% ipython --no-banner

In [1]: import numpy as np

In [2]: np.set_printoptions(precision=2, suppress=True, linewidth=200, legacy="1.25")

In [3]: W0 = np.array([[2.0, -0.7, 0.2, -0.6, 0.4, -0.1, 3.5],
   ...:     [-0.5, 0.2, 1.0, -0.5, -2.1, -1.1, -5.0],
   ...:     [-0.3, 1.4, 0.5, -0.3, 1.2, -0.7, 6.5],
   ...:     [0.4, 1.2, 0.8, -1.4, 1.7, 1.7, -3.5],
   ...:     [0.1, -0.2, 3.4, -0.6, -1.5, -0.2, -2.0],
   ...:     [0.3, 1.8, 0.6, -0.8, 0.1, 0.5, -4.5]])

In [4]: print(W0)
[[ 2.  -0.7  0.2 -0.6  0.4 -0.1  3.5]
 [-0.5  0.2  1.  -0.5 -2.1 -1.1 -5. ]
 [-0.3  1.4  0.5 -0.3  1.2 -0.7  6.5]
 [ 0.4  1.2  0.8 -1.4  1.7  1.7 -3.5]
 [ 0.1 -0.2  3.4 -0.6 -1.5 -0.2 -2. ]
 [ 0.3  1.8  0.6 -0.8  0.1  0.5 -4.5]]

In [5]: left, sv, vt = np.linalg.svd(W0, full_matrices=False)

In [6]: print(np.round(left.T @ left, 2) + 0)
[[1. 0. 0. 0. 0. 0.]
 [0. 1. 0. 0. 0. 0.]
 [0. 0. 1. 0. 0. 0.]
 [0. 0. 0. 1. 0. 0.]
 [0. 0. 0. 0. 1. 0.]
 [0. 0. 0. 0. 0. 1.]]

In [7]: print(sv)
[11.04  4.1   3.75  2.48  1.51  0.56]

In [8]: print(left.shape, sv.shape, vt.shape)
(6, 6) (6,) (6, 7)

In [9]: print(np.round(left.T @ W0 @ vt.T, 2) + 0)
[[11.04  0.    0.    0.    0.    0.  ]
 [ 0.    4.1   0.    0.    0.    0.  ]
 [ 0.    0.    3.75  0.    0.    0.  ]
 [ 0.    0.    0.    2.48  0.    0.  ]
 [ 0.    0.    0.    0.    1.51  0.  ]
 [ 0.    0.    0.    0.    0.    0.56]]

In [10]: B = W0 / np.linalg.norm(W0, axis=1, keepdims=True)

In [11]: gram = B @ B.T

In [12]: print((gram - 2 * np.eye(6)).round(6).argmax(axis=1))
[2 5 0 5 1 3]

In [13]: print(gram)
[[ 1.   -0.8   0.77 -0.55 -0.35 -0.76]
 [-0.8   1.   -0.86  0.51  0.7   0.81]
 [ 0.77 -0.86  1.   -0.61 -0.45 -0.78]
 [-0.55  0.51 -0.61  1.    0.37  0.88]
 [-0.35  0.7  -0.45  0.37  1.    0.51]
 [-0.76  0.81 -0.78  0.88  0.51  1.  ]]

In [14]: print((np.abs(gram) > 0.9).astype(int))
[[1 0 0 0 0 0]
 [0 1 0 0 0 0]
 [0 0 1 0 0 0]
 [0 0 0 1 0 0]
 [0 0 0 0 1 0]
 [0 0 0 0 0 1]]

In [15]: print(gram[1])
[-0.8   1.   -0.86  0.51  0.7   0.81]

In [16]: print(np.linalg.norm(B, axis=1))
[1. 1. 1. 1. 1. 1.]

In [17]: print(np.argwhere(np.triu(np.abs(gram) > 0.95, 1)))
[]

In [18]: B = np.linalg.inv(gram)

In [19]: print(np.round(np.linalg.det(gram) * np.linalg.det(B), 2))
1.0

In [20]: print(round(np.linalg.cond(gram), 2))
369.82

In [21]: print(np.linalg.inv(B))
[[ 1.   -0.8   0.77 -0.55 -0.35 -0.76]
 [-0.8   1.   -0.86  0.51  0.7   0.81]
 [ 0.77 -0.86  1.   -0.61 -0.45 -0.78]
 [-0.55  0.51 -0.61  1.    0.37  0.88]
 [-0.35  0.7  -0.45  0.37  1.    0.51]
 [-0.76  0.81 -0.78  0.88  0.51  1.  ]]

In [22]: print(round(float(np.linalg.slogdet(gram)[0]), 2))
1.0

In [23]: B = W0 / np.sqrt((W0 ** 2).mean(axis=1, keepdims=True))

In [24]: print(np.linalg.matrix_rank(W0 - W0.mean(axis=1, keepdims=True)))
6

In [25]: print(B[0])
[ 1.27 -0.45  0.13 -0.38  0.25 -0.06  2.23]

In [26]: gram = W0.T @ W0

In [27]: print(np.allclose(gram, gram.T))
True

In [28]: E = np.load("run0.npy")

In [29]: print(E)
[[1.   0.2  0.04 0.01 0.   0.  ]
 [0.2  1.   0.2  0.04 0.01 0.  ]
 [0.04 0.2  1.   0.2  0.04 0.01]
 [0.01 0.04 0.2  1.   0.2  0.04]
 [0.   0.01 0.04 0.2  1.   0.2 ]
 [0.   0.   0.01 0.04 0.2  1.  ]]

In [30]: x0 = np.array([3, 1, -2, 3, 2, -3])

In [31]: rhs = E @ x0

In [32]: print(rhs)
[ 3.15  1.34 -1.03  2.95  1.93 -2.5 ]

In [33]: print(np.linalg.solve(E, -1 * rhs))
[-3. -1.  2. -3. -2.  3.]

In [34]: print(np.round(np.linalg.solve(E, E[:, 5]), 2) + 0)
[0. 0. 0. 0. 0. 1.]

In [35]: B = E / np.sqrt((E ** 2).mean(axis=1, keepdims=True))

In [36]: print(np.linalg.norm(B, axis=1))
[2.45 2.45 2.45 2.45 2.45 2.45]

In [37]: print(np.linalg.matrix_rank(B) == np.linalg.matrix_rank(E))
True

In [38]: print(B[2])
[0.09 0.47 2.35 0.47 0.09 0.02]

In [39]: print(E - E.mean(axis=1, keepdims=True))
[[ 0.79 -0.01 -0.17 -0.2  -0.21 -0.21]
 [-0.04  0.76 -0.04 -0.2  -0.23 -0.24]
 [-0.21 -0.05  0.75 -0.05 -0.21 -0.24]
 [-0.24 -0.21 -0.05  0.75 -0.05 -0.21]
 [-0.24 -0.23 -0.2  -0.04  0.76 -0.04]
 [-0.21 -0.21 -0.2  -0.17 -0.01  0.79]]

In [40]: ang = np.radians(30)

In [41]: R = np.eye(6)

In [42]: R[1, 1] = R[4, 4] = np.cos(ang)

In [43]: R[1, 4], R[4, 1] = -np.sin(ang), np.sin(ang)

In [44]: print(R)
[[ 1.    0.    0.    0.    0.    0.  ]
 [ 0.    0.87  0.    0.   -0.5   0.  ]
 [ 0.    0.    1.    0.    0.    0.  ]
 [ 0.    0.    0.    1.    0.    0.  ]
 [ 0.    0.5   0.    0.    0.87  0.  ]
 [ 0.    0.    0.    0.    0.    1.  ]]

In [45]: B = E @ R.T

In [46]: print(np.allclose(E @ E.T, B @ B.T))
True

In [47]: print(np.abs(B - E).max(axis=0))
[0.  0.5 0.  0.  0.5 0. ]

In [48]: evals, V = np.linalg.eigh(E)

In [49]: print(np.linalg.eigvalsh(E @ E))
[0.47 0.57 0.75 1.06 1.53 2.03]

In [50]: print(np.abs(V[:, -1]).round(6).argmax())
2

In [51]: print(np.linalg.svd(E, compute_uv=False))
[1.42 1.24 1.03 0.87 0.76 0.69]

In [52]: print(np.round(V.T @ E @ V, 2) + 0)
[[0.69 0.   0.   0.   0.   0.  ]
 [0.   0.76 0.   0.   0.   0.  ]
 [0.   0.   0.87 0.   0.   0.  ]
 [0.   0.   0.   1.03 0.   0.  ]
 [0.   0.   0.   0.   1.24 0.  ]
 [0.   0.   0.   0.   0.   1.42]]

In [53]: print(np.round(V.T @ V, 2) + 0)
[[1. 0. 0. 0. 0. 0.]
 [0. 1. 0. 0. 0. 0.]
 [0. 0. 1. 0. 0. 0.]
 [0. 0. 0. 1. 0. 0.]
 [0. 0. 0. 0. 1. 0.]
 [0. 0. 0. 0. 0. 1.]]

In [54]: print(np.round(evals.sum(), 2), np.trace(E))
6.0 6.0

In [55]: print(np.linalg.eigvalsh(E + 3 * np.eye(6)))
[3.69 3.76 3.87 4.03 4.24 4.42]

In [56]: x0 = np.ones(6)

In [57]: for _ in range(5):
    ...:     x0 = E @ x0
    ...:     x0 /= np.linalg.norm(x0)
    ...:     print(round(x0 @ E @ x0, 2))
    ...: 
1.41
1.42
1.42
1.42
1.42

In [58]: print(x0)
[0.29 0.43 0.49 0.49 0.43 0.29]

In [59]: print(round(float(np.linalg.eigvalsh(E)[-1]), 2))
1.42

In [60]: feats = np.load("arr.npy")

In [61]: print(feats)
[[-2 -2  2]
 [ 0 -2 -4]
 [ 0  0 -5]]

In [62]: O, V = np.linalg.qr(feats[:, :2])[0], np.linalg.qr(feats[:, 2:])[0]

In [63]: sv = np.linalg.svd(O.T @ V, compute_uv=False)

In [64]: print((sv > 0.9).sum())
0

In [65]: P = np.triu(np.array([[-2, -1, 2], [1, 3, 2], [-2, -1, 2]]), 1) + np.eye(3)

In [66]: B = P @ feats @ np.linalg.inv(P)

In [67]: print(np.trace(B), np.trace(feats))
-9.0 -9

In [68]: print(np.poly(B))
[ 1.  9. 24. 20.]

In [69]: print(P @ feats - feats @ P)
[[ 0.  0.  2.]
 [ 0.  0. -6.]
 [ 0.  0.  0.]]

In [70]: print(B)
[[ -2.  -2.   4.]
 [  0.  -2. -10.]
 [  0.   0.  -5.]]

In [71]: print(np.linalg.matrix_rank(B))
3

In [72]: B = np.array([[9, 6], [3, 2], [2, 1]])

In [73]: print(np.linalg.matrix_rank(feats @ B))
2

In [74]: print(np.vstack([feats, B.T]).shape)
(5, 3)

In [75]: print(np.einsum("ik,kj->ij", feats, B))
[[-20 -14]
 [-14  -8]
 [-10  -5]]

In [76]: print(np.einsum("ij->j", feats))
[-2 -4 -7]

In [77]: print(B.T @ feats.T)
[[-20 -14 -10]
 [-14  -8  -5]]

In [78]: print(np.einsum("ij,ij->i", feats, feats))
[12 20 25]

In [79]: print(np.linalg.matrix_power(feats - np.diag(np.diag(feats)), 3))
[[0 0 0]
 [0 0 0]
 [0 0 0]]

In [80]: print(np.prod(np.diag(feats)), round(float(np.linalg.det(feats)), 2))
-20 -20.0

In [81]: mat = np.load("m.npy")

In [82]: print(mat)
[[4 4 4 4]
 [0 6 0 6]
 [4 4 6 6]
 [0 6 0 9]]

In [83]: O, V = np.linalg.qr(mat[:, :3])[0], np.linalg.qr(mat[:, 3:])[0]

In [84]: sv = np.linalg.svd(O.T @ V, compute_uv=False)

In [85]: print(np.degrees(np.arccos(sv.clip(0, 1))))
[9.39]

In [86]: B = np.linalg.inv(mat)

In [87]: print(np.allclose(B, mat.T))
False

In [88]: print(round(float(np.linalg.det(mat) * np.linalg.det(B)), 2))
1.0

In [89]: print(round(np.linalg.cond(mat), 2))
25.18

In [90]: print(np.linalg.det(mat) * B)
[[108. -72. -72.  48.]
 [  0.  72.   0. -48.]
 [-72.  48.  72. -48.]
 [  0. -48.   0.  48.]]

In [91]: print(np.round(np.linalg.slogdet(mat)[0], 2))
1.0

In [92]: print(np.linalg.inv(B))
[[4. 4. 4. 4.]
 [0. 6. 0. 6.]
 [4. 4. 6. 6.]
 [0. 6. 0. 9.]]

In [93]: print(B)
[[ 0.75 -0.5  -0.5   0.33]
 [ 0.    0.5   0.   -0.33]
 [-0.5   0.33  0.5  -0.33]
 [ 0.   -0.33  0.    0.33]]

In [94]: print(round(np.abs(np.linalg.eigvals(B)).max(), 2))
1.14

In [95]: print((B - B.T) / 2)
[[ 0.   -0.25  0.    0.17]
 [ 0.25  0.   -0.17  0.  ]
 [ 0.    0.17  0.   -0.17]
 [-0.17  0.    0.17  0.  ]]

In [96]: evals, V = np.linalg.eig(mat)

In [97]: print(np.sort(np.linalg.eigvals(mat @ mat)))
[  0.77   1.73  83.23 187.27]

In [98]: B = np.array([[-4, 0, -1, 4, 2, -2, -5, -3, -5],
    ...:     [-2, -1, 3, -4, -5, 1, 1, -2, -5],
    ...:     [-2, 2, 1, 5, -3, 3, -1, -4, -5],
    ...:     [1, -5, -4, -5, 4, -4, -2, -3, 5],
    ...:     [-1, 0, 3, 2, -1, 2, -3, -1, -3],
    ...:     [2, 1, 1, -4, -3, -3, 2, -3, 0],
    ...:     [-5, -4, 2, -1, -4, 1, 1, 4, 4],
    ...:     [-5, -1, 3, 3, 4, -5, 0, 0, -4],
    ...:     [4, 3, 0, -3, -3, 1, -1, -3, 3]])

In [99]: X = B + B.T

In [100]: print(X)
[[ -8  -2  -3   5   1   0 -10  -8  -1]
 [ -2  -2   5  -9  -5   2  -3  -3  -2]
 [ -3   5   2   1   0   4   1  -1  -5]
 [  5  -9   1 -10   6  -8  -3   0   2]
 [  1  -5   0   6  -2  -1  -7   3  -6]
 [  0   2   4  -8  -1  -6   3  -8   1]
 [-10  -3   1  -3  -7   3   2   4   3]
 [ -8  -3  -1   0   3  -8   4   0  -7]
 [ -1  -2  -5   2  -6   1   3  -7   6]]

In [101]: print(np.all(np.linalg.eigvalsh(X) > 0))
False

In [102]: print(np.round(np.linalg.eigvalsh(X).min(), 2))
-21.82

In [103]: w1 = np.array([[-1, -2],
     ...:     [-1, -3],
     ...:     [-2, 1],
     ...:     [0, -2],
     ...:     [2, 2],
     ...:     [-2, 1],
     ...:     [2, -3],
     ...:     [3, -3],
     ...:     [-2, 0]])

In [104]: coef = np.array([3, 2])

In [105]: H = np.maximum(X @ w1 + coef, 0)

In [106]: print((H > 0).astype(int))
[[0 1]
 [0 1]
 [0 0]
 [1 1]
 [1 1]
 [0 1]
 [1 1]
 [1 1]
 [0 1]]

In [107]: C = np.array([[0, 2], [1, 3]])

In [108]: print((H @ C).round(6).argmax(axis=1))
[1 1 0 1 1 1 1 1 1]

In [109]: m1 = np.load("data.npy")

In [110]: print(m1)
[[-0.12 -1.6  -1.19  0.12]
 [ 0.36 -0.11  0.31  1.94]
 [ 1.82  0.37 -0.71 -0.21]
 [-0.73  1.13 -1.41  0.42]]

In [111]: rng = np.random.default_rng(1)

In [112]: B = m1 + rng.integers(-2, 3, (4, 1)) @ rng.integers(-2, 3, (1, 4))

In [113]: print(B)
[[-0.12 -1.6  -1.19  0.12]
 [ 0.36 -0.11  0.31  1.94]
 [-0.18 -1.63  1.29  1.79]
 [-4.73 -2.87  2.59  4.42]]

In [114]: print(B - m1)
[[ 0.  0.  0.  0.]
 [ 0.  0.  0.  0.]
 [-2. -2.  2.  2.]
 [-4. -4.  4.  4.]]

In [115]: print(np.round(np.linalg.svd(B - m1, compute_uv=False), 2) + 0)
[8.94 0.   0.   0.  ]

In [116]: x0 = np.array([4, 4, 5, 2])

In [117]: rhs = B @ x0

In [118]: coef, lr = np.zeros(4), 1 / np.linalg.norm(B, 2) ** 2

In [119]: for i in range(150):
     ...:     coef -= lr * B.T @ (B @ coef - rhs)
     ...:     if i % 50 == 0: print(i, round(np.linalg.norm(B @ coef - rhs), 2))
     ...: 
0 14.32
50 0.9
100 0.34

In [120]: print(np.round(np.linalg.cond(B), 2))
8.13

In [121]: print(coef)
[3.97 4.07 4.89 2.08]
